$ python -q
>>> import numpy as np
>>> from numpy import linalg as LA
>>> np.set_printoptions(precision=4, suppress=True, linewidth=200, legacy="1.25")
>>> K = np.array([[-8, -7, 2, -1, 0, 7, -9],
...     [-2, 7, 9, 1, -2, -4, -8],
...     [-8, -2, 7, 8, 4, -3, 2],
...     [4, 7, 4, 7, -3, 6, -3],
...     [-18, 28, 47, 4, -10, -13, -49]])
>>> B = K / np.sqrt((K ** 2).mean(axis=1, keepdims=True))
>>> LA.matrix_rank(B) == LA.matrix_rank(K)
True
>>> LA.matrix_rank(K - K.mean(axis=1, keepdims=True))
4
>>> LA.norm(B, axis=1)
array([2.6458, 2.6458, 2.6458, 2.6458, 2.6458])
>>> Uu, sig, VT = LA.svd(K)
>>> np.argmax(sig[:-1] / (sig[1:] + 1e-6)) + 1
4
>>> B = Uu[:, :4] @ np.diag(sig[:4]) @ VT[:4]
>>> B.round(4) + 0
array([[ -8.,  -7.,   2.,  -1.,   0.,   7.,  -9.],
       [ -2.,   7.,   9.,   1.,  -2.,  -4.,  -8.],
       [ -8.,  -2.,   7.,   8.,   4.,  -3.,   2.],
       [  4.,   7.,   4.,   7.,  -3.,   6.,  -3.],
       [-18.,  28.,  47.,   4., -10., -13., -49.]])
>>> np.round(np.abs(K - B).max(), 4)
0.0
>>> C2 = K.T @ K
>>> np.allclose(C2, C2.T)
True
>>> np.round(LA.eigvalsh(C2)[::-1], 4) + 0
array([6291.9759,  261.3354,  179.9204,  130.7684,    0.    ,    0.    ,    0.    ])
>>> np.diag(C2)
array([ 472,  935, 2359,  131,  129,  279, 2559])
>>> LA.matrix_rank(C2)
4
>>> np.round(LA.svd(K, compute_uv=False) ** 2, 4) + 0
array([6291.9759,  261.3354,  179.9204,  130.7684,    0.    ])
>>> (K @ K.T).shape
(5, 5)
>>> LA.norm(K, axis=1).argmax()
4
>>> round(float(LA.norm(K, 1)), 4), np.round(LA.norm(K, np.inf), 4)
(71.0, 169.0)
>>> data = np.array([[-0.4, -1.1, 0.4, 0.9, -0.6, 1.3],
...     [-0.9, -1.1, 0.2, -1.3, 1.5, 0.6],
...     [-0.2, -1.5, -1.4, -0.2, 1.8, 0.6]])
>>> data
array([[-0.4, -1.1,  0.4,  0.9, -0.6,  1.3],
       [-0.9, -1.1,  0.2, -1.3,  1.5,  0.6],
       [-0.2, -1.5, -1.4, -0.2,  1.8,  0.6]])
>>> def softmax(z):
...     e = np.exp(z - z.max(axis=-1, keepdims=True))
...     return e / e.sum(axis=-1, keepdims=True)
... 
>>> softmax(data[2] + -3)
array([0.082 , 0.0224, 0.0247, 0.082 , 0.6062, 0.1826])
>>> softmax(data).sum(axis=1)
array([1., 1., 1.])
>>> np.round(softmax(10 * data[2]), 4) + 0
array([0., 0., 0., 0., 1., 0.])
>>> softmax(data[2])
array([0.082 , 0.0224, 0.0247, 0.082 , 0.6062, 0.1826])
>>> S = data @ data.T / np.sqrt(6)
>>> softmax(S)
array([[0.7073, 0.1365, 0.1562],
       [0.0529, 0.6133, 0.3338],
       [0.0393, 0.2168, 0.7439]])
>>> softmax(S).round(6).argmax(axis=1)
array([0, 1, 2])
>>> vec = np.array([-7, 2, -8, -7, 2, 1])
>>> a = np.maximum(data @ vec, 0)
>>> np.flatnonzero(a > 1e-9)
array([1, 2])
>>> np.maximum(data @ (3 * vec), 0)
array([ 0. , 45.6, 45.6])
>>> np.tanh(data @ vec)
array([-1.,  1.,  1.])
>>> data * (a > 1e-9)[:, None]
array([[-0. , -0. ,  0. ,  0. , -0. ,  0. ],
       [-0.9, -1.1,  0.2, -1.3,  1.5,  0.6],
       [-0.2, -1.5, -1.4, -0.2,  1.8,  0.6]])
>>> B = np.array([[3, 1], [0, 0], [0, 1], [3, 0], [3, 2], [0, 2]])
>>> LA.matrix_rank(np.vstack([data, B.T]))
5
>>> np.vstack([data, B.T]).shape
(5, 6)
>>> np.einsum("ij->j", data)
array([-1.5, -3.7, -0.8, -0.6,  2.7,  2.5])
>>> data @ B
array([[-0.3,  1.4],
       [-2.1,  3.5],
       [ 4.2,  3.2]])
>>> np.einsum("ij,ij->i", data, data)
array([4.39, 6.36, 7.89])
>>> np.einsum("ik,kj->ij", data, B)
array([[-0.3,  1.4],
       [-2.1,  3.5],
       [ 4.2,  3.2]])
>>> A = np.load("arr.npy")
>>> A
array([[ 0,  4,  1, -2,  2,  4,  8],
       [-4,  0,  3, -2, -7, -5, -7],
       [-1, -3,  0,  2, -1, -7, -1],
       [ 2,  2, -2,  0, -5, -4,  3],
       [-2,  7,  1,  5,  0,  0,  5],
       [-4,  5,  7,  4,  0,  0, -1],
       [-8,  7,  1, -3, -5,  1,  0]])
>>> round(LA.norm(A, 2) / LA.norm(A), 4)
0.6023
>>> LA.matrix_rank(A, rtol=0.1)
6
>>> LA.cond(A) > 100
True
>>> r0 = np.array([0, 0, -3])
>>> np.cross(K[0, :3], K[3, :3])
array([-42,  40, -28])
>>> T = np.stack([A, -3 * A, A[::-1]])
>>> LA.norm(T, axis=(1, 2))
array([27.2764, 81.8291, 27.2764])
>>> T.sum(axis=0)
array([[ -8,  -1,  -1,   1,  -9,  -7, -16],
       [  4,   5,   1,   8,  14,  10,  13],
       [  0,  13,   1,   1,   2,  14,   7],
       [ -2,  -2,   2,   0,   5,   4,  -3],
       [  3, -17,  -2,  -8,  -1,  -7, -11],
       [  4, -10, -11, -10,  -7,  -5,  -5],
       [ 16, -10,  -1,   4,  12,   2,   8]])
>>> np.einsum("bij,cij->bc", T, T)
array([[  744, -2232,   164],
       [-2232,  6696,  -492],
       [  164,  -492,   744]])
>>> np.round(LA.det(T), 4) + 0
array([0., 0., 0.])
>>> LA.matrix_rank(T.reshape(3, -1))
2
>>> W0 = np.loadtxt("sample3.csv", delimiter=",")
>>> W0
array([[ 29.0011,  13.4012,  23.2568,  13.4597, -15.3723],
       [ 20.6038,   8.4233,  16.9044,   9.0951, -10.1195],
       [ 17.3255,   6.5235,  14.3623,   7.4941,  -8.0913],
       [ 16.8861,   6.2718,  14.0183,   7.2848,  -7.8211],
       [ 10.0893,   2.5276,   8.574 ,   4.2399,  -3.7369],
       [  7.0488,   1.0226,   6.0413,   3.0188,  -2.0263],
       [  4.2045,  -0.1455,   3.5969,   1.9636,  -0.603 ],
       [  1.364 ,  -0.6378,   1.0958,   0.8831,   0.2911],
       [  1.2388,  -0.6214,   0.9873,   0.8248,   0.2996],
       [  0.7811,  -0.5053,   0.5984,   0.5863,   0.2845],
       [  0.1799,  -0.1627,   0.1254,   0.1666,   0.1051],
       [ -0.2899,   0.3396,  -0.1752,  -0.3323,  -0.2367],
       [ -1.0959,   1.8004,  -0.3845,  -1.8597,  -1.3634],
       [ -1.976 ,   3.528 ,  -0.2326,  -4.2388,  -2.7759],
       [ -2.2185,   3.9267,  -0.174 ,  -4.909 ,  -3.1065],
       [ -2.7244,   4.6539,  -0.0575,  -6.2759,  -3.7116],
       [ -2.7936,   4.7439,  -0.0426,  -6.4593,  -3.7866],
       [ -3.3941,   5.4451,   0.0738,  -8.0102,  -4.3708],
       [ -3.56  ,   5.6173,   0.102 ,  -8.427 ,  -4.5142],
       [ -3.6089,   5.6665,   0.1099,  -8.549 ,  -4.5552],
       [ -4.1552,   6.174 ,   0.1893,  -9.8859,  -4.9771],
       [ -6.4043,   7.6966,   0.3649, -15.0049,  -6.2302],
       [ -7.7412,   8.3296,   0.3847, -17.8406,  -6.7406],
       [ -8.6326,   8.678 ,   0.3721, -19.6706,  -7.0168],
       [ -8.789 ,   8.7341,   0.3681, -19.9875,  -7.0609],
       [ -9.0114,   8.8115,   0.3615, -20.4358,  -7.1215],
       [-10.1296,   9.162 ,   0.3137, -22.6563,  -7.3924],
       [-10.7284,   9.3262,   0.2791, -23.8244,  -7.5168],
       [-11.9645,   9.6212,   0.1902, -26.1956,  -7.735 ]])
>>> np.round(LA.svd(W0, compute_uv=False), 4) + 0
array([83.424 , 60.8074,  6.4474,  0.    ,  0.    ])
>>> np.unravel_index(np.abs(W0).argmax(), W0.shape)
(0, 0)
>>> np.count_nonzero(W0)
145
>>> LA.matrix_rank(W0)
3
